$ ipython --no-banner

In [1]: import numpy as np

In [2]: import numpy.linalg as la

In [3]: np.set_printoptions(precision=2, suppress=True, linewidth=140)

In [4]: rnd = lambda a: np.round(a, 2) + 0

In [5]: J = np.loadtxt("mat.csv", delimiter=",")

In [6]: J
Out[6]: 
array([[-14.12, -13.4 ,   4.62],
       [-18.92,  -6.13,  -2.08],
       [ 17.49,   8.61,  -4.48],
       [ 11.63,  14.54,   7.31],
       [  0.04,  11.45, -16.4 ],
       [-14.06,  13.58,   4.23],
       [ 18.34,   4.5 ,  -6.58],
       [  4.27,  15.56,  11.82],
       [ -3.39,  12.54, -15.21],
       [ 17.63,  -0.15,  -9.44],
       [ 13.71,  -5.82, -13.35],
       [ -5.85,  17.45,   7.83],
       [ -9.42, -16.7 ,  -5.68],
       [-15.88,  -3.54, -11.63],
       [ 16.42,  -7.59,   8.52],
       [ -1.41,   2.67, -19.77],
       [-10.92,  15.46,  -6.46],
       [ 19.33,  -4.38,   2.67],
       [  3.88, -11.31,  16.03],
       [  1.32,  -5.2 ,  19.27]])

In [7]: x = np.array([5, -4, 2])

In [8]: y = J @ x

In [9]: rnd(la.solve(J.T @ J, J.T @ y))
Out[9]: array([ 5., -4.,  2.])

In [10]: rng = np.random.default_rng(3609)

In [11]: y = y + 0.02 * rng.normal(size=20)

In [12]: rnd(y)
Out[12]: 
array([  -7.7 ,  -74.22,   44.06,   14.62,  -78.35, -116.17,   60.5 ,  -17.21,  -97.51,   69.9 ,   65.16,  -83.41,    8.37,  -88.53,
        129.49,  -57.25, -129.38,  119.53,   96.68,   65.93])

In [13]: coef, *_ = la.lstsq(J, y)

In [14]: rnd(coef)
Out[14]: array([ 5., -4.,  2.])

In [15]: rnd(J.T @ (y - J @ coef))
Out[15]: array([0., 0., 0.])

In [16]: rnd(la.norm(y - J @ coef))
Out[16]: np.float64(0.12)

In [17]: Xc = (J - J.mean(axis=0)) / J.std(axis=0)

In [18]: rnd(Xc.std(axis=0))
Out[18]: array([1., 1., 1.])

In [19]: coef = la.lstsq(np.delete(Xc, 0, axis=1), Xc[:, 0])[0]

In [20]: rnd(coef)
Out[20]: array([0.03, 0.06])

In [21]: np.abs(coef).argmax()
Out[21]: np.int64(1)

In [22]: cov = np.cov(J, rowvar=False)

In [23]: cov.shape
Out[23]: (3, 3)

In [24]: rnd(np.polyfit(J[:, 1], J[:, 0], 1))
Out[24]: array([0.03, 1.44])

In [25]: Xc = J - J.mean(axis=0)

In [26]: V = la.svd(Xc)[2][:2]

In [27]: A2 = Xc - Xc @ V.T @ V

In [28]: rnd(np.diag(V.T @ V))
Out[28]: array([0.98, 0.4 , 0.62])

In [29]: rnd(np.cov(Xc @ V.T, rowvar=False))
Out[29]: 
array([[168.78,   0.  ],
       [  0.  , 135.28]])

In [30]: m1 = np.load("w.npy")

In [31]: m1
Out[31]: 
array([[ 29.,  35.,  20., -25.,  -5., -45.],
       [ 35.,  53.,  28., -35.,  -7., -63.],
       [ 20.,  28.,  20., -20.,  -4., -36.],
       [-25., -35., -20.,  29.,   5.,  45.],
       [ -5.,  -7.,  -4.,   5.,   5.,   9.],
       [-45., -63., -36.,  45.,   9.,  85.]])

In [32]: W = np.array([[1, 0, 3, 0, 2],
    ...:     [0, 0, 2, 3, 5],
    ...:     [0, 5, 4, 0, 5],
    ...:     [1, 0, 5, 1, 1],
    ...:     [1, 1, 4, 0, 2],
    ...:     [0, 4, 2, 5, 0]])

In [33]: coef = np.array([9, 2, 7, 8, 0])

In [34]: act = np.maximum(m1 @ W + coef, 0)

In [35]: (act > 0).astype(int)
Out[35]: 
array([[1, 0, 1, 0, 1],
       [1, 0, 1, 0, 1],
       [1, 0, 1, 0, 1],
       [1, 1, 1, 1, 0],
       [1, 1, 1, 1, 0],
       [1, 1, 1, 1, 0]])

In [36]: act
Out[36]: 
array([[  8.,   0.,   9.,   0., 298.],
       [  2.,   0.,   1.,   0., 426.],
       [  5.,   0.,  15.,   0., 252.],
       [ 18.,  87.,  37., 157.,   0.],
       [ 14.,  23.,  25.,  37.,   0.],
       [ 18., 171.,  33., 289.,   0.]])

In [37]: C = np.array([[1, 0], [1, -1], [-2, -1], [3, 0], [0, 0]])

In [38]: W @ C
Out[38]: 
array([[-5, -3],
       [ 5, -2],
       [-3, -9],
       [-6, -5],
       [-6, -5],
       [15, -6]])

In [39]: E = np.array([[-0.02, -2.07], [-0.07, 2.0], [0.02, 5.07], [-0.04, 1.9]])

In [40]: # column 1 is much longer than the rest

In [41]: U, sig, vt = la.svd(E)

In [42]: rnd(sig)
Out[42]: array([6.13, 0.08])

In [43]: np.argmax(sig[:-1] / (sig[1:] + 1e-6)) + 1
Out[43]: np.int64(1)

In [44]: A2 = U[:, :1] @ np.diag(sig[:1]) @ vt[:1]

In [45]: rnd(la.norm(E - A2, 2)), rnd(sig[1])
Out[45]: (np.float64(0.08), np.float64(0.08))

In [46]: t3 = np.stack([E, 5 * E, E[::-1]])

In [47]: la.matrix_rank(t3.reshape(3, -1))
Out[47]: np.int64(2)

In [48]: rnd(np.einsum("bij,cij->bc", t3, t3))
Out[48]: 
array([[ 37.61, 188.04,  12.41],
       [188.04, 940.18,  62.06],
       [ 12.41,  62.06,  37.61]])

In [49]: t3.sum(axis=0)
Out[49]: 
array([[ -0.16, -10.52],
       [ -0.4 ,  17.07],
       [  0.05,  32.42],
       [ -0.26,   9.33]])

In [50]: f = np.array([4, 1, 7])

In [51]: rnd(np.polyval(f, E[3]))
Out[51]: array([ 6.97, 23.34])

In [52]: rnd(np.convolve(E[3], f))
Out[52]: array([-0.16,  7.56,  1.62, 13.3 ])
